$ python -q
>>> import numpy as np
>>> np.set_printoptions(precision=1, suppress=True, linewidth=140)
>>> rng = np.random.default_rng(591616)
>>> J = np.array([[3, 4, -5, -4, -3, -4, 4, 0],
...     [-4, 4, 4, 1, 4, -2, -5, 5],
...     [-1, 2, -1, -4, 0, 1, -3, 1],
...     [5, 0, -2, 5, 5, -3, -2, 1],
...     [-4, -4, 0, 1, -1, 2, 2, -4],
...     [-5, -1, -1, -5, -4, -4, -2, -3],
...     [3, -3, 0, 3, -1, 2, 3, 4],
...     [1, -4, 3, -3, 5, -4, -1, 2],
...     [-2, 4, 3, 1, 5, 1, 1, -1]]) * (rng.random((9, 8)) < 0.3)
>>> J
array([[ 0,  0,  0,  0,  0, -4,  0,  0],
       [ 0,  4,  0,  0,  0,  0, -5,  0],
       [ 0,  0,  0, -4,  0,  0,  0,  0],
       [ 5,  0, -2,  0,  0,  0,  0,  1],
       [ 0,  0,  0,  0, -1,  0,  0, -4],
       [ 0,  0,  0,  0,  0,  0, -2,  0],
       [ 0, -3,  0,  0,  0,  2,  3,  4],
       [ 0,  0,  3,  0,  0,  0, -1,  0],
       [ 0,  4,  0,  1,  5,  1,  1,  0]])
>>> proj = J @ np.linalg.solve(J.T @ J, J.T)
>>> np.linalg.matrix_rank(np.eye(9) - proj)
np.int64(1)
>>> np.round(proj @ J[:, 1], 1) + 0
array([ 0.,  4.,  0.,  0.,  0.,  0., -3.,  0.,  4.])
>>> x = np.array([-7, -3, -7, -4, 8, -5, -8, -7])
>>> y = J @ x
>>> np.linalg.lstsq(J, y)[0]
array([-7., -3., -7., -4.,  8., -5., -8., -7.])
>>> y
array([ 20,  28,  16, -28,  20,  16, -53, -13,  11])
>>> np.round(np.linalg.pinv(J) @ J, 1) + 0
array([[1., 0., 0., 0., 0., 0., 0., 0.],
       [0., 1., 0., 0., 0., 0., 0., 0.],
       [0., 0., 1., 0., 0., 0., 0., 0.],
       [0., 0., 0., 1., 0., 0., 0., 0.],
       [0., 0., 0., 0., 1., 0., 0., 0.],
       [0., 0., 0., 0., 0., 1., 0., 0.],
       [0., 0., 0., 0., 0., 0., 1., 0.],
       [0., 0., 0., 0., 0., 0., 0., 1.]])
>>> y = y + 0.1 * rng.normal(size=9)
>>> y
array([ 20.1,  28.2,  15.9, -28. ,  20.1,  16. , -52.9, -13.1,  11. ])
>>> beta, *_ = np.linalg.lstsq(J, y)
>>> round(np.linalg.norm(y - J @ beta), 1)
np.float64(0.2)
>>> beta
array([-7., -3., -7., -4.,  8., -5., -8., -7.])
>>> beta.round()
array([-7., -3., -7., -4.,  8., -5., -8., -7.])
>>> feats = np.load("m.npy")
>>> feats
array([[-1. , -2.2, -0.4, -0.9,  1.4,  0.7],
       [ 0.7, -0.4, -0.2, -1.1,  0.1,  1. ],
       [ 0.2, -0.2,  0.4, -0.1,  1.1, -0.2],
       [-0.2, -0.2,  0.8, -1.1, -1.2,  0.7],
       [ 0.1, -0.1, -0.3,  1.6, -0.9, -0.1],
       [ 1.3,  0.2, -0.5, -1.6,  0.7,  0.8],
       [-0.3,  1.5,  1. , -0.2, -1.1, -0.3],
       [-1.1,  0.6,  1. ,  0.3, -1. ,  0.8],
       [ 0.1,  1.3,  0.7,  0.3, -0.4,  0.2],
       [-1. , -1.2,  0.8,  0.6, -0.8, -0.5]])
>>> x = np.array([3, -5, 4, 4, -1, 1])
>>> np.linalg.norm(feats @ x) <= np.linalg.norm(feats, 2) * np.linalg.norm(x) + 1e-9
np.True_
>>> np.sign((feats @ x).round(6))
array([ 1., -1.,  1.,  1.,  1., -1., -1.,  1., -1.,  1.])
>>> proj = feats @ np.linalg.solve(feats.T @ feats, feats.T)
>>> np.linalg.matrix_rank(np.eye(10) - proj)
np.int64(4)
>>> np.diag(proj)
array([0.8, 0.4, 0.8, 0.6, 0.7, 0.5, 0.5, 0.7, 0.4, 0.7])
>>> np.allclose(proj @ proj, proj)
True
>>> np.trace(proj)
np.float64(6.0)
>>> x = np.array([5, 5, 1, 5, 2, 5])
>>> y = feats @ x
>>> np.round(np.linalg.pinv(feats) @ feats, 1) + 0
array([[1., 0., 0., 0., 0., 0.],
       [0., 1., 0., 0., 0., 0.],
       [0., 0., 1., 0., 0., 0.],
       [0., 0., 0., 1., 0., 0.],
       [0., 0., 0., 0., 1., 0.],
       [0., 0., 0., 0., 0., 1.]])
>>> np.linalg.lstsq(feats, y)[0]
array([5., 5., 1., 5., 2., 5.])
>>> y = y + 0.1 * rng.normal(size=10)
>>> y
array([-14.5,   1. ,   1.1,  -5.6,   5.3,   4.5,   2.3,   2. ,   9.5, -11.3])
>>> beta, *_ = np.linalg.lstsq(feats, y)
>>> beta
array([5., 5., 1., 5., 2., 5.])
>>> [round(float(np.linalg.norm(np.linalg.solve(feats.T @ feats + lam * np.eye(6), feats.T @ y))), 2) for lam in (0, 1, 10, 100)]
[10.27, 7.14, 3.4, 0.65]
>>> X = np.load("case0.npy")
>>> X.round(1) + 0
array([[-0.3, -0.4, -0.4,  0. , -0.1,  0.3],
       [-0.2, -0.4,  0. ,  0.6, -0.5, -0.2],
       [ 0.1,  0.3,  0. ,  0.3, -0.3,  0.3],
       [ 0.4,  0.2, -0.7,  0. , -0.2,  0. ],
       [-0.5,  0.2,  0.1,  0. , -0.2, -0.4],
       [ 0.3, -0.5,  0.1,  0. ,  0.3, -0.5],
       [ 0. , -0.3, -0.1,  0.3,  0.4,  0.5],
       [-0.3,  0.3,  0.1,  0. ,  0.3,  0.2],
       [ 0. , -0.2,  0.2, -0.5, -0.5,  0.3],
       [-0.1, -0.3, -0.3, -0.4,  0. ,  0. ],
       [ 0.4, -0.1,  0.4,  0.1, -0.2,  0.2]])
>>> # orthonormal columns
>>> x = np.array([1, 6, 8, 7, 5, 9])
>>> y = X @ x
>>> y
array([-3.1, -2.3,  5.7, -5.4, -2.5, -4.6,  6.2,  5.9, -3.3, -6.8,  4.7])
>>> np.linalg.solve(X.T @ X, X.T @ y)
array([1., 6., 8., 7., 5., 9.])
>>> np.linalg.lstsq(X, y)[0]
array([1., 6., 8., 7., 5., 9.])
>>> y = y + 0.1 * rng.normal(size=11)
>>> y
array([-3. , -2.3,  5.8, -5.4, -2.7, -4.5,  6.4,  5.8, -3.4, -6.7,  4.7])
>>> beta, *_ = np.linalg.lstsq(X, y)
>>> round(np.linalg.norm(y - X @ beta), 1)
np.float64(0.1)
>>> beta
array([1.1, 5.7, 8. , 7.1, 5.1, 9.1])
>>> beta.round()
array([1., 6., 8., 7., 5., 9.])
>>> np.round(X.T @ (y - X @ beta), 1) + 0
array([0., 0., 0., 0., 0., 0.])
>>> mat = np.load("run15.npy")
>>> mat
array([[3, 0, 0, 0],
       [0, 0, 2, 0],
       [0, 0, 0, 2],
       [0, 3, 0, 0]])
>>> u = np.array([1, 1, 1, -1])
>>> out = mat + np.outer(u, np.eye(4)[0])
>>> np.linalg.matrix_rank(np.linalg.inv(out) - np.linalg.inv(mat), tol=1e-8)
np.int64(1)
>>> round(float(np.linalg.det(out) / np.linalg.det(mat)), 1), round(1 + np.linalg.solve(mat, u)[0], 1)
(1.3, np.float64(1.3))
>>> (mat != 0).astype(int)
array([[1, 0, 0, 0],
       [0, 0, 1, 0],
       [0, 0, 0, 1],
       [0, 1, 0, 0]])
>>> np.round(np.linalg.det(mat), 1)
np.float64(36.0)
>>> np.sort(np.linalg.eigvals(mat).real)
array([-1.1, -1.1,  2.3,  3. ])
>>> (np.linalg.matrix_power((mat != 0) + (mat.T != 0) + np.eye(4), 4) > 0).astype(int)
array([[1, 0, 0, 0],
       [0, 1, 1, 1],
       [0, 1, 1, 1],
       [0, 1, 1, 1]])
>>> x = np.array([-3, -2, -2, 1])
>>> y = mat @ x
>>> beta, lr = np.zeros(4), 1 / np.linalg.norm(mat, 2) ** 2
>>> for i in range(4):
...     beta -= lr * mat.T @ (mat @ beta - y)
...     if i % 1 == 0: print(i, round(np.linalg.norm(mat @ beta - y), 1))
... 
0 2.5
1 1.4
2 0.8
3 0.4
>>> beta
array([-3. , -2. , -1.8,  0.9])
>>> round(np.linalg.cond(mat), 1)
np.float64(1.5)
>>> idx = rng.permutation(4)
>>> idx
array([3, 0, 1, 2])
>>> out = mat[idx][:, idx]
>>> np.trace(out)
np.int64(3)
>>> out
array([[0, 0, 3, 0],
       [0, 3, 0, 0],
       [0, 0, 0, 2],
       [2, 0, 0, 0]])
>>> np.round(np.linalg.det(out), 1), round(float(np.linalg.det(mat[idx])), 1)
(np.float64(36.0), -36.0)
>>> np.sort(np.abs(np.linalg.eigvals(out)))
array([2.3, 2.3, 2.3, 3. ])
>>> np.allclose(out, mat)
False
>>> M = np.loadtxt("block11.csv", delimiter=",")
>>> M
array([[ 1.8, -3. , -4.2,  1.4,  3.2, -1.1,  3.8],
       [ 2.9, -3.1, -1.7,  1.1,  6.3, -1.4,  1.5],
       [ 0.1,  2.1,  2.9,  3. ,  0.7, -2. , -6.5],
       [ 2. ,  1.7,  2.1,  0.1,  0.9,  0.8, -2.3],
       [ 1. , -3.7, -3. ,  1. ,  2.7, -2.4,  2.4],
       [ 0.9, -6.1, -5. ,  2.4,  3.8,  0.3,  0.5],
       [ 0.6, -2.1, -3. ,  0.8,  4.2, -1.8,  1.9],
       [ 1.7,  2.8,  3.2,  2.3,  2.6, -1.8, -3. ],
       [ 3.4, -3.6, -3.6, -0.3,  4.4, -3.2,  2. ],
       [ 1.1,  2.8,  1.9,  3.1,  1.1, -0.8, -6.1],
       [ 1.7,  0.3,  4.2,  2.2,  0.6,  0.4, -5.2],
       [ 2.3,  3.3,  2.5,  2.5,  0. , -1.8, -4.5],
       [ 0.3, -2.2, -4.8,  0.7,  5.1, -3.1,  0.9],
       [ 0.6,  2.7,  3.1,  1.3,  3.3, -0.5, -6.3],
       [ 1.2, -3.2, -2.7, -1.4,  4.4, -3.2,  2.5],
       [ 1. ,  1.7,  2. ,  4.2,  1.2, -1.3, -4.7],
       [ 1.8,  3.2,  2.9,  3.5, -0.5, -1.3, -5.4],
       [ 0.8,  3.1,  2.6,  1.1,  0.7, -1.9, -5.6],
       [ 3.7,  1.6,  3.4,  3.7,  2. , -0.9, -5.9],
       [ 1.1,  3.5,  5.1,  0.9,  1.4, -1.1, -5.9],
       [ 2.2,  1.6,  3.8,  1.6, -0.2, -2.7, -5.9],
       [ 2.5, -3.6, -3.5,  0.3,  2.1, -2.5,  0.2],
       [ 0.1, -2.6, -3.3,  1.6,  3.7, -1.3,  1.4],
       [ 1.7,  2.1, -0.1,  3.7,  2.4, -2.3, -5.1],
       [ 2.4,  2.1,  0.5,  3.8, -0.4, -1.2, -4.6],
       [ 1.7,  1.2,  4.9,  1.2,  0.4, -1.5, -6.7],
       [ 1.5, -1.3, -5.4,  2. ,  3.5, -1.7,  1.7],
       [ 1.3,  1.4,  2.8,  3.4,  1.8, -1.2, -5.1],
       [ 0.6,  1.1,  1.8,  1.9,  0.6, -0.6, -6.8],
       [ 2. ,  2.6,  2.9,  1.6,  2.1, -1. , -6.5],
       [ 0.4, -2.6, -4.4,  1.5,  5.6, -3. ,  1.4],
       [-0.3, -5.1, -3.9, -0.7,  3.5, -1.2,  1.5],
       [ 1.6, -2.7, -3.6,  0.4,  3.6, -2.9,  1.4],
       [ 1.2,  2.1,  3.9,  2.3,  0.6, -2.3, -7.6],
       [ 2.3, -2.9, -5.7,  0.9,  3.6, -1.2,  2. ],
       [ 0.6, -1.9, -4.8,  0.5,  3.8, -1.9,  2.5],
       [ 1.4, -4.1, -3. ,  0.7,  4.3, -3.3,  2. ],
       [ 1.8, -1.4, -5.5,  1.2,  3.2, -2. ,  0.1],
       [ 0.4,  4. ,  2.1,  2.3,  2.8, -0.7, -6.4],
       [-0.1,  3. ,  3.3,  2.5,  1.5, -0.6, -5.1]])
>>> idx = M[:, 1] > np.median(M[:, 1])
>>> u = M[idx].mean(axis=0) - M[~idx].mean(axis=0)
>>> np.argsort(-np.abs(u).round(6), kind="stable")
array([6, 2, 1, 4, 3, 5, 0])
>>> idx.astype(int)
array([0, 0, 1, 1, 0, 0, 0, 1, 0, 1, 0, 1, 0, 1, 0, 1, 1, 1, 1, 1, 1, 0, 0, 1, 1, 1, 0, 1, 0, 1, 0, 0, 0, 1, 0, 0, 0, 0, 1, 1])
>>> u
array([ 0.1,  5.1,  6. ,  1.5, -2.4,  0.5, -6.3])
>>> arr = np.array([[-9, -4, -8, 7, 9, 8, -4, -5, -2, -4],
...     [-3, -7, -8, 3, -5, 9, -6, -3, -5, 9],
...     [-9, 4, -2, 1, 4, -5, 9, -6, -6, -6],
...     [-3, 8, -6, 6, -9, 4, 3, -9, 2, 3],
...     [6, -7, 7, 3, -2, -6, -8, -4, 0, 0],
...     [-3, -3, -7, -6, 5, -7, -4, 7, 6, -5],
...     [-4, 6, -4, 5, 6, 0, -5, -2, -3, 1],
...     [5, -9, 7, 4, 5, 4, 9, -6, -4, -4],
...     [-2, 8, 6, -3, -9, -6, 5, 7, 7, 4],
...     [3, -9, 8, 7, 1, 8, 4, 2, -1, -6]])
>>> arr
array([[-9, -4, -8,  7,  9,  8, -4, -5, -2, -4],
       [-3, -7, -8,  3, -5,  9, -6, -3, -5,  9],
       [-9,  4, -2,  1,  4, -5,  9, -6, -6, -6],
       [-3,  8, -6,  6, -9,  4,  3, -9,  2,  3],
       [ 6, -7,  7,  3, -2, -6, -8, -4,  0,  0],
       [-3, -3, -7, -6,  5, -7, -4,  7,  6, -5],
       [-4,  6, -4,  5,  6,  0, -5, -2, -3,  1],
       [ 5, -9,  7,  4,  5,  4,  9, -6, -4, -4],
       [-2,  8,  6, -3, -9, -6,  5,  7,  7,  4],
       [ 3, -9,  8,  7,  1,  8,  4,  2, -1, -6]])
>>> x = np.array([-4, -5, -2, -2, 0, 3, 3, 4, 2, 0])
>>> y = arr @ x
>>> y
array([ 46,  44,  -6, -39, -67,  60, -45,  10,   1,  45])
>>> np.round(np.linalg.solve(arr.T, arr[7]), 1) + 0
array([0., 0., 0., 0., 0., 0., 0., 1., 0., 0.])
>>> np.round(np.linalg.solve(arr, y + arr[:, 9]), 1) + 0
array([-4., -5., -2., -2.,  0.,  3.,  3.,  4.,  2.,  1.])
>>> np.linalg.matrix_rank(arr)
np.int64(10)
>>> arr.sum(axis=0)
array([-19, -13,  -7,  27,   5,   9,   3, -19,  -6,  -8])
>>> arr - arr[0]
array([[  0,   0,   0,   0,   0,   0,   0,   0,   0,   0],
       [  6,  -3,   0,  -4, -14,   1,  -2,   2,  -3,  13],
       [  0,   8,   6,  -6,  -5, -13,  13,  -1,  -4,  -2],
       [  6,  12,   2,  -1, -18,  -4,   7,  -4,   4,   7],
       [ 15,  -3,  15,  -4, -11, -14,  -4,   1,   2,   4],
       [  6,   1,   1, -13,  -4, -15,   0,  12,   8,  -1],
       [  5,  10,   4,  -2,  -3,  -8,  -1,   3,  -1,   5],
       [ 14,  -5,  15,  -3,  -4,  -4,  13,  -1,  -2,   0],
       [  7,  12,  14, -10, -18, -14,   9,  12,   9,   8],
       [ 12,  -5,  16,   0,  -8,   0,   8,   7,   1,  -2]])
>>> np.abs(arr).max()
np.int64(9)
>>> arr.sum(axis=1)
array([-12, -16, -16,  -1, -11, -17,   0,  11,  17,  17])
>>> np.zeros(10, 10)
Traceback (most recent call last):
  File "<python-input-96>", line 1, in <module>
    np.zeros(10, 10)
    ~~~~~~~~^^^^^^^^
TypeError: Cannot interpret '10' as a data type
>>> arr.mean(axis=0)
array([-1.9, -1.3, -0.7,  2.7,  0.5,  0.9,  0.3, -1.9, -0.6, -0.8])
>>> np.count_nonzero(arr)
np.int64(97)
>>> np.diff(arr, axis=0)
array([[  6,  -3,   0,  -4, -14,   1,  -2,   2,  -3,  13],
       [ -6,  11,   6,  -2,   9, -14,  15,  -3,  -1, -15],
       [  6,   4,  -4,   5, -13,   9,  -6,  -3,   8,   9],
       [  9, -15,  13,  -3,   7, -10, -11,   5,  -2,  -3],
       [ -9,   4, -14,  -9,   7,  -1,   4,  11,   6,  -5],
       [ -1,   9,   3,  11,   1,   7,  -1,  -9,  -9,   6],
       [  9, -15,  11,  -1,  -1,   4,  14,  -4,  -1,  -5],
       [ -7,  17,  -1,  -7, -14, -10,  -4,  13,  11,   8],
       [  5, -17,   2,  10,  10,  14,  -1,  -5,  -8, -10]])
>>> np.unravel_index(np.abs(arr).argmax(), arr.shape)
(np.int64(0), np.int64(0))
